% python3 -q
>>> import numpy as np
>>> import numpy.linalg as la
>>> np.set_printoptions(precision=1, suppress=True, linewidth=200)
>>> rd = lambda a: np.round(a, 1) + 0
>>> m1 = np.loadtxt("out16.csv", delimiter=",")
>>> print(rd(m1))
[[-1.   0.3 -3.9 -2.8  0.9]
 [-1.7  0.  -2.5  3.9 -0.7]
 [ 1.7 -1.2 -0.4  1.3  4.4]
 [ 0.3 -4.8 -0.5 -0.4 -1.4]
 [-4.3 -0.9  1.7 -0.4  1.6]]
>>> u = np.array([8, 5])
>>> print(rd(np.polyval(u, m1[0])))
[ -2.9   7.1 -26.4 -17.2  12.5]
>>> print(rd(np.correlate(m1[0], m1[1], "full")))
[  0.7  -4.1   6.4 -14.    0.   10.1   4.1   4.6  -1.5]
>>> rng = np.random.default_rng(528457)
>>> A2 = m1 + rng.integers(-2, 3, (5, 4)) @ rng.integers(-2, 3, (4, 5))
>>> print(rd(A2))
[[-1.   1.3 -0.9 -2.8 -3.1]
 [ 0.3  2.   5.5  7.9 -4.7]
 [ 3.7  3.8  2.6  3.3 12.4]
 [ 4.3 -2.8  4.5  4.6  0.6]
 [-2.3 -1.9  7.7  4.6 -2.4]]
>>> print(np.abs(A2 - m1).sum(axis=1))
[ 8. 20. 20. 18. 18.]
>>> x0 = np.array([2, 0, -1, 3, 3])
>>> y = m1 @ x0
>>> print(rd(y))
[-3.6  8.8 20.6 -4.3 -6.6]
>>> print(rd(la.solve(m1.T, m1[4])))
[0. 0. 0. 0. 1.]
>>> F = np.load("dump.npy")
>>> print(F)
[[ 0.4  2.  -0.1  0.2  0.4 -0.3 -0.3]
 [ 0.1  1.1 -1.3  0.9 -1.3  1.2 -2.9]
 [ 1.   1.4 -0.5 -0.9 -1.4  0.1  0.7]
 [-1.7  0.6 -1.  -0.2  0.3  0.4  0.7]
 [ 0.   1.5 -0.8  0.7  0.1  0.1 -1.5]
 [ 1.7 -0.9  1.3  1.5  0.8  0.1 -0.6]]
>>> A2 = F / la.norm(F, axis=1, keepdims=True)
>>> C2 = A2 @ A2.T
>>> print(np.argwhere(np.triu(np.abs(C2) > 0.95, 1)))
[]
>>> print((C2 - 2 * np.eye(6)).round(6).argmax(axis=1))
[4 4 0 4 1 1]
>>> t3 = np.stack([F, -3 * F, F[::-1]])
>>> print(la.matrix_rank(t3.reshape(3, -1)))
2
>>> print(rd(la.norm(t3, axis=(1, 2))))
[ 6.8 20.3  6.8]
>>> A2 = np.array([[2, -1, -1],
...     [-2, 1, 1],
...     [2, 1, 2],
...     [1, 1, 1],
...     [-1, 1, -1],
...     [0, 0, 0],
...     [-1, 1, -2]])
>>> print(la.matrix_rank(F @ A2))
3
>>> print(rd(A2.T @ F.T))
[[-3.3  0.5 -2.  -7.8 -2.5  9.1]
 [ 1.8 -3.6 -1.7  2.1  0.   0.4]
 [ 1.8  6.4 -1.5 -1.6  3.5  1.9]]
>>> print(rd(F @ A2))
[[-3.3  1.8  1.8]
 [ 0.5 -3.6  6.4]
 [-2.  -1.7 -1.5]
 [-7.8  2.1 -1.6]
 [-2.5  0.   3.5]
 [ 9.1  0.4  1.9]]
>>> x0 = np.array([1, 0, 0, 3, 0, 5, 1])
>>> print(rd(F * x0))
[[ 0.4  0.   0.   0.6  0.  -1.5 -0.3]
 [ 0.1  0.   0.   2.7  0.   6.  -2.9]
 [ 1.   0.   0.  -2.7  0.   0.5  0.7]
 [-1.7  0.   0.  -0.6  0.   2.   0.7]
 [ 0.   0.   0.   2.1  0.   0.5 -1.5]
 [ 1.7  0.   0.   4.5  0.   0.5 -0.6]]
>>> print(rd(F @ (2 * x0)))
[-1.6 11.8 -1.   0.8  2.2 12.2]
>>> print(rd(F @ np.ones(7)))
[ 2.3 -2.2  0.4 -0.9  0.1  3.9]
>>> print(F @ np.eye(7)[1])
[ 2.   1.1  1.4  0.6  1.5 -0.9]
>>> print(la.norm(F @ x0) <= la.norm(F, 2) * la.norm(x0) + 1e-9)
True
>>> A2 = F + rng.integers(-2, 3, (6, 5)) @ rng.integers(-2, 3, (5, 7))
>>> print(rd(A2))
[[ -3.6  -1.   -1.1   3.2   3.4  -3.3  -2.3]
 [  4.1  -0.9 -11.3  -1.1   0.7   7.2 -10.9]
 [  2.   -4.6  -2.5  -7.9  -4.4  -5.9  -2.3]
 [ -3.7   0.6  -3.   -2.2  12.3  -5.6  -7.3]
 [  7.    5.5   0.2  -3.3  -5.9   6.1   1.5]
 [  2.7  -0.9   4.3   0.5  -7.2   1.1   5.4]]
>>> print(la.matrix_rank(A2 - F, tol=1e-8))
5
>>> print(np.abs(A2 - F).sum(axis=1))
[19. 34. 28. 32. 31. 20.]
>>> mat = np.load("m.npy")
>>> print(mat)
[[-1.  -0.6 -0.7 -0.9 -0.5]
 [ 1.5  1.7  1.5  1.5  1.5]
 [-0.5 -0.5 -0.3 -0.6 -0.5]
 [-0.4 -0.6 -0.3 -0.5 -0.4]
 [ 1.6  1.7  1.5  1.6  1.5]
 [ 0.2  0.1  0.   0.1  0. ]
 [ 0.   0.   0.  -0.1 -0.2]
 [ 1.1  1.   1.1  1.   1.1]
 [-0.1 -0.4 -0.2 -0.4 -0.2]
 [-0.8 -0.7 -0.7 -0.6 -0.8]
 [-1.8 -1.9 -1.7 -1.8 -1.8]
 [-2.7 -2.7 -2.9 -2.6 -2.8]
 [-1.2 -1.1 -1.1 -1.1 -1.1]
 [-0.8 -0.9 -0.7 -0.8 -0.8]
 [-1.1 -0.9 -1.  -0.8 -0.8]
 [-0.8 -0.7 -0.7 -0.7 -0.8]
 [ 2.4  2.4  2.5  2.5  2.4]
 [ 0.2  0.3  0.4  0.3  0. ]
 [ 1.4  1.4  1.3  1.3  1.2]
 [-0.4 -0.4 -0.4 -0.3 -0.4]
 [-0.2 -0.3 -0.3 -0.1 -0.2]
 [ 1.8  1.9  1.8  2.   1.8]
 [ 0.  -0.2 -0.2  0.1 -0.2]
 [ 1.1  1.4  1.2  1.4  1.3]
 [ 0.1  0.1  0.1  0.   0.1]
 [ 0.2  0.5  0.5  0.6  0.5]
 [ 0.  -0.2 -0.2 -0.2 -0.1]
 [-0.3 -0.3 -0.4 -0.3 -0.3]
 [ 0.1  0.1  0.2  0.1 -0.1]
 [-0.9 -0.9 -0.6 -0.8 -0.7]
 [-0.4 -0.4 -0.4 -0.4 -0.4]
 [-0.2 -0.2 -0.2 -0.1 -0.2]
 [-0.7 -0.7 -1.  -0.8 -0.7]
 [-1.  -0.9 -1.1 -1.  -1. ]
 [-1.3 -1.2 -1.2 -1.1 -1.2]
 [ 0.4  0.4  0.4  0.4  0.4]]
>>> C2 = np.cov(mat, rowvar=False)
>>> print(rd(mat.std(axis=0)))
[1.  1.1 1.  1.  1. ]
>>> print(rd(np.corrcoef(mat[:, 1], mat[:, 3])[0, 1]))
1.0
>>> K = np.loadtxt("a.csv", delimiter=",")
>>> print(rd(K))
[[  3.6 -10.4   9.1   3.2   5.    1.2   0.7   7.6]
 [  7.   -2.5  -0.9  -3.9  -0.1  -1.    8.9   1.5]
 [  5.    3.1  -3.7   0.1  -5.    1.8  16.3   1.9]
 [  3.2  -5.9   2.6   2.7   0.9   3.8   5.2   7. ]
 [ -0.9  -0.9   2.    7.8  -2.3   9.5   8.5   6.1]
 [  4.9  -6.9   5.2   1.6   2.1   0.1   5.7   6.3]
 [  8.2  -4.1   0.1  -2.8  -0.4  -3.3  10.8   4.4]
 [  1.3  -5.4  14.1  10.8   1.7   0.9   9.2   7.9]
 [  0.9  -4.6   3.4   6.6  -0.5   6.6   6.6   8.3]
 [  1.4  -1.4  -0.2   9.5  -5.6   5.9  15.4  11.7]
 [  0.3  -5.5  10.3   7.3   2.9   4.9   3.7   5.2]
 [  0.1  -4.8   8.8   8.6   1.2   5.5   6.    7. ]
 [  1.5  -6.3   4.9   8.1  -0.5   5.    7.6  11.1]
 [  1.6  -6.8   7.5   9.4   0.    3.6   8.3  11.4]
 [  5.4 -11.4  12.4   2.4   6.4  -2.9   1.3   6.9]
 [  3.   -0.3   0.9   1.5  -1.2   4.1   9.2   1.8]
 [  5.3  -7.3   0.3  -1.9   2.1   2.1   2.8   5.6]
 [  3.5   1.8   1.    2.5  -3.    2.5  13.7   1.8]
 [  1.5  -5.8   7.1   7.3   0.9   4.3   6.4   8.3]
 [  3.3  -3.1  -0.3   5.5  -3.4   3.7  12.4   9.9]
 [  4.9  -6.5   8.6   0.4   4.3  -1.1   3.7   2.4]
 [ -0.8   1.1   7.    8.8  -1.5   6.6  10.7   2.8]
 [  6.5  -7.1   4.8  -0.4   2.4  -2.2   6.2   5.5]
 [  7.4  -1.1  -7.9  -4.1  -3.9   0.9  12.5   4.6]
 [  6.5  -4.3   1.    1.3  -1.6  -1.5  12.1   7.7]
 [ -0.8  -4.9   4.2   8.5  -0.2   8.9   5.2   9.1]
 [  5.6  -5.3   1.6  -1.8   1.7   0.7   5.2   3.7]
 [  5.2  -1.6   7.5   0.9   1.3  -2.2  10.   -0.1]]
>>> W = np.array([[3, 2],
...     [-3, 3],
...     [3, 3],
...     [1, -3],
...     [-1, -3],
...     [-3, 1],
...     [-3, 0],
...     [0, -3]])
>>> c = np.array([0, 0])
>>> H = np.maximum(K @ W + c, 0)
>>> print(la.matrix_rank(H))
2
>>> print((H > 0).astype(int))
[[1 0]
 [0 1]
 [0 1]
 [1 0]
 [0 0]
 [1 0]
 [1 0]
 [1 0]
 [0 0]
 [0 0]
 [1 0]
 [1 0]
 [1 0]
 [1 0]
 [1 0]
 [0 1]
 [1 0]
 [0 1]
 [1 0]
 [0 0]
 [1 0]
 [0 0]
 [1 0]
 [0 0]
 [1 0]
 [0 0]
 [1 0]
 [1 1]]
>>> print(rd((H > 0).mean(axis=0)))
[0.6 0.2]
>>> basis = np.array([[0, 2], [2, 1]])
>>> print((H @ basis).round(6).argmax(axis=1))
[1 0 0 1 0 1 1 1 0 0 1 1 1 1 1 0 1 0 1 0 1 0 1 0 1 0 1 1]
>>> print(W @ basis)
[[ 4  8]
 [ 6 -3]
 [ 6  9]
 [-6 -1]
 [-6 -5]
 [ 2 -5]
 [ 0 -6]
 [-6 -3]]
